% ipython --no-banner

In [1]: import numpy as np

In [2]: np.set_printoptions(precision=1, suppress=True, linewidth=200, sign=" ")

In [3]: feats = np.array([[4, 2, 3, 3], [2, 0, 2, 5], [3, 2, 2, 6], [3, 5, 6, 6]])

In [4]: u = np.array([1, 2, -2, 2])

In [5]: M2 = feats + np.outer(u, np.eye(4)[1])

In [6]: M2
Out[6]: 
array([[ 4.,  3.,  3.,  3.],
       [ 2.,  2.,  2.,  5.],
       [ 3.,  0.,  2.,  6.],
       [ 3.,  7.,  6.,  6.]])

In [7]: np.linalg.matrix_rank(np.linalg.inv(M2) - np.linalg.inv(feats), tol=1e-8)
Out[7]: np.int64(1)

In [8]: M2 = feats[0, 0] * feats[1:] - np.outer(feats[1:, 0], feats[0])

In [9]: M2
Out[9]: 
array([[ 0, -4,  2, 14],
       [ 0,  2, -1, 15],
       [ 0, 14, 15, 15]])

In [10]: np.flatnonzero(~M2.round(6).any(axis=1))
Out[10]: array([], dtype=int64)

In [11]: J = np.load("a.npy")

In [12]: J
Out[12]: 
array([[-8.2,  2. ,  8.3,  3.3],
       [-7.6,  1.4,  7.8,  3.4],
       [-8.3,  1.9,  8.3,  2.5],
       [-8.3,  1.8,  7.9,  2.8],
       [-8.1,  1.9,  7.5,  3.1],
       [-7.7,  2. ,  8.8,  3. ],
       [-0.1, -6.2, -8.3, -4. ],
       [-0.1, -5.5, -8.3, -4.3],
       [-0.7, -6.2, -8.7, -3.8],
       [ 0.5, -6. , -8.1, -3.6],
       [-0.4, -6. , -7.3, -4.2],
       [-0.7, -6.6, -8.2, -4.1],
       [ 0.9,  0. , -5.9,  9.1],
       [ 0.5,  0.1, -6. ,  8.7],
       [ 1. ,  0.5, -5.7,  8.8],
       [ 1.2, -0.1, -6. ,  8.7],
       [ 0.7, -0.3, -6. ,  8.7],
       [ 1.5, -0.2, -6.2,  9. ]])

In [13]: vec = np.array([-6, 9, 1, 7])

In [14]: rhs = J @ vec

In [15]: b, lr = np.zeros(4), 1 / np.linalg.norm(J, 2) ** 2

In [16]: for i in range(10):
    ...:     b -= lr * J.T @ (J @ b - rhs)
    ...:     if i % 2 == 0: print(i, round(np.linalg.norm(J @ b - rhs), 1))
    ...: 
0 107.6
2 31.5
4 12.3
6 8.8
8 8.2

In [17]: b
Out[17]: array([-3.4,  3.7,  4.1,  8.8])

In [18]: left, sig, Vt = np.linalg.svd(J)

In [19]: sig
Out[19]: array([ 37. ,  25.4,  15.9,   1.1])

In [20]: M2 = left[:, :3] @ np.diag(sig[:3]) @ Vt[:3]

In [21]: round(np.abs(J - M2).max(), 1)
Out[21]: np.float64(0.4)

In [22]: np.linalg.matrix_rank(M2)
Out[22]: np.int64(3)

In [23]: rng = np.random.default_rng(58915)

In [24]: mat = np.eye(5, dtype=int)[rng.permutation(5)] * np.array([2, 2, -1, -2, 2])

In [25]: mat
Out[25]: 
array([[ 0,  0, -1,  0,  0],
       [ 0,  0,  0, -2,  0],
       [ 2,  0,  0,  0,  0],
       [ 0,  2,  0,  0,  0],
       [ 0,  0,  0,  0,  2]])

In [26]: hat = np.triu(np.array([[-1, 4, 4, 0, 3],
    ...:     [2, 1, 1, 3, -1],
    ...:     [3, -1, 4, -2, -3],
    ...:     [4, 3, 3, 4, 3],
    ...:     [1, 3, -4, -3, 5]]), 1) + np.eye(5)

In [27]: M2 = hat @ mat @ np.linalg.inv(hat)

In [28]: np.trace(M2), np.trace(mat)
Out[28]: (np.float64(2.0), np.int64(2))

In [29]: np.poly(M2)
Out[29]: array([  1.,  -2.,   6., -12.,   8., -16.])

In [30]: M2
Out[30]: 
array([[   8.,  -32.,   -1.,   86., -311.],
       [   2.,   -2.,   -6.,   -8.,   -4.],
       [   2.,  -12.,    4.,   44., -144.],
       [   0.,    2.,   -2.,  -10.,   32.],
       [   0.,    0.,    0.,    0.,    2.]])

In [31]: np.round(np.linalg.det(M2), 1)
Out[31]: np.float64(16.0)

In [32]: np.linalg.matrix_rank(M2)
Out[32]: np.int64(5)
